% ipython --no-banner

In [1]: import numpy as np

In [2]: import numpy.linalg as la

In [3]: np.set_printoptions(precision=2, suppress=True, linewidth=200, sign=" ")

In [4]: K = np.load("run7.npy")

In [5]: K
Out[5]: 
array([[ 0,  0,  0,  0,  0,  0,  0,  0,  1,  0],
       [ 0,  1,  0,  0,  0,  0,  0,  0,  0,  0],
       [ 0,  0,  1,  0,  0,  0,  0,  0,  0,  0],
       [ 0,  0,  0,  0,  0,  1,  0,  0,  0,  0],
       [ 0,  0,  0,  0,  0,  0,  0,  1,  0,  0],
       [ 0,  0,  0,  1,  0,  0,  0,  0,  0,  0],
       [ 1,  0,  0,  0,  0,  0,  0,  0,  0,  0],
       [ 0,  0,  0,  0,  1,  0,  0,  0,  0,  0],
       [ 0,  0,  0,  0,  0,  0,  0,  0,  0,  1],
       [ 0,  0,  0,  0,  0,  0,  1,  0,  0,  0]])

In [6]: # 5 blocks once reordered

In [7]: vec = np.array([1, 0, 0, 1, 2, 0, 3, 3, 3, 3])

In [8]: la.inv(K)
Out[8]: 
array([[ 0.,  0.,  0.,  0.,  0.,  0.,  1.,  0.,  0.,  0.],
       [ 0.,  1.,  0.,  0.,  0.,  0.,  0.,  0.,  0.,  0.],
       [ 0.,  0.,  1.,  0.,  0.,  0.,  0.,  0.,  0.,  0.],
       [ 0.,  0.,  0.,  0.,  0.,  1.,  0.,  0.,  0.,  0.],
       [ 0.,  0.,  0.,  0.,  0.,  0.,  0.,  1.,  0.,  0.],
       [ 0.,  0.,  0.,  1.,  0.,  0.,  0.,  0.,  0.,  0.],
       [ 0.,  0.,  0.,  0.,  0.,  0.,  0.,  0.,  0.,  1.],
       [ 0.,  0.,  0.,  0.,  1.,  0.,  0.,  0.,  0.,  0.],
       [ 1.,  0.,  0.,  0.,  0.,  0.,  0.,  0.,  0.,  0.],
       [ 0.,  0.,  0.,  0.,  0.,  0.,  0.,  0.,  1.,  0.]])

In [9]: [p for p in range(1, 25) if np.allclose(la.matrix_power(K, p), np.eye(10))]
Out[9]: [4, 8, 12, 16, 20, 24]

In [10]: print(10 - la.matrix_rank(K - np.eye(10), tol=1e-8))
5

In [11]: np.sort(np.abs(np.degrees(np.angle(la.eigvals(K)))))
Out[11]: array([   0.,    0.,    0.,    0.,    0.,   90.,   90.,  180.,  180.,  180.])

In [12]: np.round(la.det(K), 2)
Out[12]: np.float64(-1.0)

In [13]: vec = np.array([-2, 0, -2, -1, -2, -1, 1, 0, 0, -1])

In [14]: y = K @ vec

In [15]: y
Out[15]: array([ 0,  0, -2, -1,  0, -1, -2, -2, -1,  1])

In [16]: la.solve(K, 5 * y)
Out[16]: array([-10.,   0., -10.,  -5., -10.,  -5.,   5.,   0.,   0.,  -5.])

In [17]: la.solve(K.T, K[4])
Out[17]: array([ 0.,  0.,  0.,  0.,  1.,  0.,  0.,  0.,  0.,  0.])

In [18]: la.solve(K, y)
Out[18]: array([-2.,  0., -2., -1., -2., -1.,  1.,  0.,  0., -1.])

In [19]: rng = np.random.default_rng(39)

In [20]: labels = rng.permutation(10)

In [21]: print(labels)
[ 4  7  0  2  1  6  3  9  5  8]

In [22]: other = K[labels][:, labels]

In [23]: round(float(la.det(other)), 2), np.round(la.det(K[labels]), 2)
Out[23]: (-1.0, np.float64(1.0))

In [24]: np.diag(other)
Out[24]: array([ 0,  0,  0,  1,  1,  0,  0,  0,  0,  0])

In [25]: la.matrix_power(K, 3)
Out[25]: 
array([[ 0,  0,  0,  0,  0,  0,  1,  0,  0,  0],
       [ 0,  1,  0,  0,  0,  0,  0,  0,  0,  0],
       [ 0,  0,  1,  0,  0,  0,  0,  0,  0,  0],
       [ 0,  0,  0,  0,  0,  1,  0,  0,  0,  0],
       [ 0,  0,  0,  0,  0,  0,  0,  1,  0,  0],
       [ 0,  0,  0,  1,  0,  0,  0,  0,  0,  0],
       [ 0,  0,  0,  0,  0,  0,  0,  0,  0,  1],
       [ 0,  0,  0,  0,  1,  0,  0,  0,  0,  0],
       [ 1,  0,  0,  0,  0,  0,  0,  0,  0,  0],
       [ 0,  0,  0,  0,  0,  0,  0,  0,  1,  0]])

In [26]: K @ K
Out[26]: 
array([[ 0,  0,  0,  0,  0,  0,  0,  0,  0,  1],
       [ 0,  1,  0,  0,  0,  0,  0,  0,  0,  0],
       [ 0,  0,  1,  0,  0,  0,  0,  0,  0,  0],
       [ 0,  0,  0,  1,  0,  0,  0,  0,  0,  0],
       [ 0,  0,  0,  0,  1,  0,  0,  0,  0,  0],
       [ 0,  0,  0,  0,  0,  1,  0,  0,  0,  0],
       [ 0,  0,  0,  0,  0,  0,  0,  0,  1,  0],
       [ 0,  0,  0,  0,  0,  0,  0,  1,  0,  0],
       [ 0,  0,  0,  0,  0,  0,  1,  0,  0,  0],
       [ 1,  0,  0,  0,  0,  0,  0,  0,  0,  0]])

In [27]: (K - K.T) / 2
Out[27]: 
array([[ 0. ,  0. ,  0. ,  0. ,  0. ,  0. , -0.5,  0. ,  0.5,  0. ],
       [ 0. ,  0. ,  0. ,  0. ,  0. ,  0. ,  0. ,  0. ,  0. ,  0. ],
       [ 0. ,  0. ,  0. ,  0. ,  0. ,  0. ,  0. ,  0. ,  0. ,  0. ],
       [ 0. ,  0. ,  0. ,  0. ,  0. ,  0. ,  0. ,  0. ,  0. ,  0. ],
       [ 0. ,  0. ,  0. ,  0. ,  0. ,  0. ,  0. ,  0. ,  0. ,  0. ],
       [ 0. ,  0. ,  0. ,  0. ,  0. ,  0. ,  0. ,  0. ,  0. ,  0. ],
       [ 0.5,  0. ,  0. ,  0. ,  0. ,  0. ,  0. ,  0. ,  0. , -0.5],
       [ 0. ,  0. ,  0. ,  0. ,  0. ,  0. ,  0. ,  0. ,  0. ,  0. ],
       [-0.5,  0. ,  0. ,  0. ,  0. ,  0. ,  0. ,  0. ,  0. ,  0.5],
       [ 0. ,  0. ,  0. ,  0. ,  0. ,  0. ,  0.5,  0. , -0.5,  0. ]])

In [28]: print(np.allclose(K, K.T))
False

In [29]: (K + K.T) / 2
Out[29]: 
array([[ 0. ,  0. ,  0. ,  0. ,  0. ,  0. ,  0.5,  0. ,  0.5,  0. ],
       [ 0. ,  1. ,  0. ,  0. ,  0. ,  0. ,  0. ,  0. ,  0. ,  0. ],
       [ 0. ,  0. ,  1. ,  0. ,  0. ,  0. ,  0. ,  0. ,  0. ,  0. ],
       [ 0. ,  0. ,  0. ,  0. ,  0. ,  1. ,  0. ,  0. ,  0. ,  0. ],
       [ 0. ,  0. ,  0. ,  0. ,  0. ,  0. ,  0. ,  1. ,  0. ,  0. ],
       [ 0. ,  0. ,  0. ,  1. ,  0. ,  0. ,  0. ,  0. ,  0. ,  0. ],
       [ 0.5,  0. ,  0. ,  0. ,  0. ,  0. ,  0. ,  0. ,  0. ,  0.5],
       [ 0. ,  0. ,  0. ,  0. ,  1. ,  0. ,  0. ,  0. ,  0. ,  0. ],
       [ 0.5,  0. ,  0. ,  0. ,  0. ,  0. ,  0. ,  0. ,  0. ,  0.5],
       [ 0. ,  0. ,  0. ,  0. ,  0. ,  0. ,  0.5,  0. ,  0.5,  0. ]])

In [30]: assert K == K.T
Traceback (most recent call last):
  Cell In[30], line 1
    assert K == K.T
ValueError: The truth value of an array with more than one element is ambiguous. Use a.any() or a.all()
